% python3 -q
>>> import numpy as np
>>> import numpy.linalg as la
>>> np.set_printoptions(precision=2, suppress=True, linewidth=200, floatmode="fixed")
>>> mat = np.load("m.npy")
>>> mat
array([[3.00, 1.00, 1.00, 1.00, 1.00],
       [1.00, 3.00, 1.00, 1.00, 1.00],
       [1.00, 1.00, 3.00, 1.00, 1.00],
       [1.00, 1.00, 1.00, 3.00, 1.00],
       [1.00, 1.00, 1.00, 1.00, 3.00]])
>>> vals, vecs = la.eig(mat)
>>> round(np.prod(vals), 2)
np.float64(112.0)
>>> np.round(mat @ vecs[:, 0] - vals[0] * vecs[:, 0], 2) + 0
array([0.00, 0.00, 0.00, 0.00, 0.00])
>>> vec = np.ones(5)
>>> for _ in range(7):
...     vec = mat @ vec
...     vec /= la.norm(vec)
...     print(round(vec @ mat @ vec, 2))
... 
7.0
7.0
7.0
7.0
7.0
7.0
7.0
>>> round(la.eigvalsh(mat)[-1], 2)
np.float64(7.0)
>>> E = np.load("mat.npy")
>>> E
array([[1.00, 0.50, 0.25, 0.12, 0.06],
       [0.50, 1.00, 0.50, 0.25, 0.12],
       [0.25, 0.50, 1.00, 0.50, 0.25],
       [0.12, 0.25, 0.50, 1.00, 0.50],
       [0.06, 0.12, 0.25, 0.50, 1.00]])
>>> # equal to its transpose
>>> rng = np.random.default_rng(953)
>>> z = rng.permutation(5)
>>> z
array([2, 0, 3, 4, 1])
>>> other = E[z][:, z]
>>> round(la.det(other), 2), round(float(la.det(E[z])), 2)
(np.float64(0.32), 0.32)
>>> other
array([[1.00, 0.25, 0.50, 0.25, 0.50],
       [0.25, 1.00, 0.12, 0.06, 0.50],
       [0.50, 0.12, 1.00, 0.50, 0.25],
       [0.25, 0.06, 0.50, 1.00, 0.12],
       [0.50, 0.50, 0.25, 0.12, 1.00]])
>>> np.sort(np.abs(la.eigvals(other)))
array([0.36, 0.45, 0.69, 1.24, 2.26])
>>> z = rng.permutation(5)
>>> other = E[:, z] * rng.choice([-1, 1], 5)
>>> other
array([[1.00, 0.25, 0.06, 0.12, 0.50],
       [0.50, 0.50, 0.12, 0.25, 1.00],
       [0.25, 1.00, 0.25, 0.50, 0.50],
       [0.12, 0.50, 0.50, 1.00, 0.25],
       [0.06, 0.25, 1.00, 0.50, 0.12]])
>>> U, _, Vt = la.svd(E.T @ other)
>>> np.round(U @ Vt, 2) + 0
array([[1.00, 0.00, 0.00, 0.00, 0.00],
       [0.00, 0.00, 0.00, 0.00, 1.00],
       [0.00, 1.00, 0.00, 0.00, 0.00],
       [0.00, 0.00, 0.00, 1.00, 0.00],
       [0.00, 0.00, 1.00, 0.00, 0.00]])
>>> m1 = np.load("x.npy")
>>> m1
array([[ 0.90,  0.70, -0.50],
       [-0.50,  1.00, -0.40],
       [-4.20, -1.50,  0.30],
       [ 1.50,  1.20,  1.60],
       [ 0.30,  0.20, -1.50],
       [ 0.50,  0.60,  0.90],
       [ 0.30, -1.20, -0.20],
       [-0.30,  1.00,  1.30],
       [-1.60,  0.30,  0.70],
       [ 1.00, -2.30,  2.10],
       [ 1.20, -1.00, -0.50],
       [ 1.40,  0.80, -0.60],
       [ 1.10,  1.40, -0.20]])
>>> dist = la.norm(m1[:, None] - m1[None], axis=-1)
>>> la.matrix_rank(dist ** 2)
np.int64(5)
>>> la.norm(m1, axis=1)
array([1.24, 1.19, 4.47, 2.50, 1.54, 1.19, 1.25, 1.67, 1.77, 3.27, 1.64, 1.72, 1.79])
>>> np.unravel_index(dist.round(6).argmax(), dist.shape)
(np.int64(2), np.int64(3))
>>> np.flatnonzero(dist[4] < dist.mean() / 2)
array([0, 4])
>>> Xc = m1 - m1.mean(axis=0)
>>> U, sig, Vt = la.svd(Xc, full_matrices=False)
>>> np.abs(Vt[-1])
array([0.17, 0.55, 0.82])
>>> np.abs(U[:, 0]).argmax()
np.int64(2)
>>> np.round(Xc.mean(axis=0), 2) + 0
array([0.00, 0.00, 0.00])
>>> round((sig ** 2).sum() ** 2 / (sig ** 4).sum(), 2)
np.float64(2.47)
>>> vec = np.array([1, 1, 1])
>>> rhs = m1 @ vec
>>> la.lstsq(m1, rhs)[0]
array([1.00, 1.00, 1.00])
>>> la.solve(m1.T @ m1, m1.T @ rhs)
array([1.00, 1.00, 1.00])
>>> try:
...     la.solve(m1, rhs)
... except la.LinAlgError as e:
...     print("failed:", e)
... 
failed: Last 2 dimensions of the array must be square
>>> rhs = rhs + 0.05 * rng.normal(size=13)
>>> rhs
array([ 1.06,  0.12, -5.34,  4.30, -0.98,  1.95, -1.15,  2.10, -0.55,  0.77, -0.34,  1.61,  2.34])
>>> c, *_ = la.lstsq(m1, rhs)
>>> [round(float(la.norm(la.solve(m1.T @ m1 + lam * np.eye(3), m1.T @ rhs))), 2) for lam in (0, 1, 10, 100)]
[1.74, 1.65, 1.16, 0.33]
>>> np.round(m1.T @ (rhs - m1 @ c), 2) + 0
array([0.00, 0.00, 0.00])
>>> c
array([0.98, 1.02, 1.01])
>>> P = m1 @ la.solve(m1.T @ m1, m1.T)
>>> P @ m1[:, 0]
array([ 0.90, -0.50, -4.20,  1.50,  0.30,  0.50,  0.30, -0.30, -1.60,  1.00,  1.20,  1.40,  1.10])
>>> data = np.array([[1, 1, 1, 1, -1, -1, -1, -1], [1, 1, 1, 1, 1, 1, 1, 1]])
>>> data
array([[ 1,  1,  1,  1, -1, -1, -1, -1],
       [ 1,  1,  1,  1,  1,  1,  1,  1]])
>>> other = data / np.sqrt((data ** 2).mean(axis=1, keepdims=True))
>>> other[1]
array([1.00, 1.00, 1.00, 1.00, 1.00, 1.00, 1.00, 1.00])
>>> la.matrix_rank(other) == la.matrix_rank(data)
np.True_
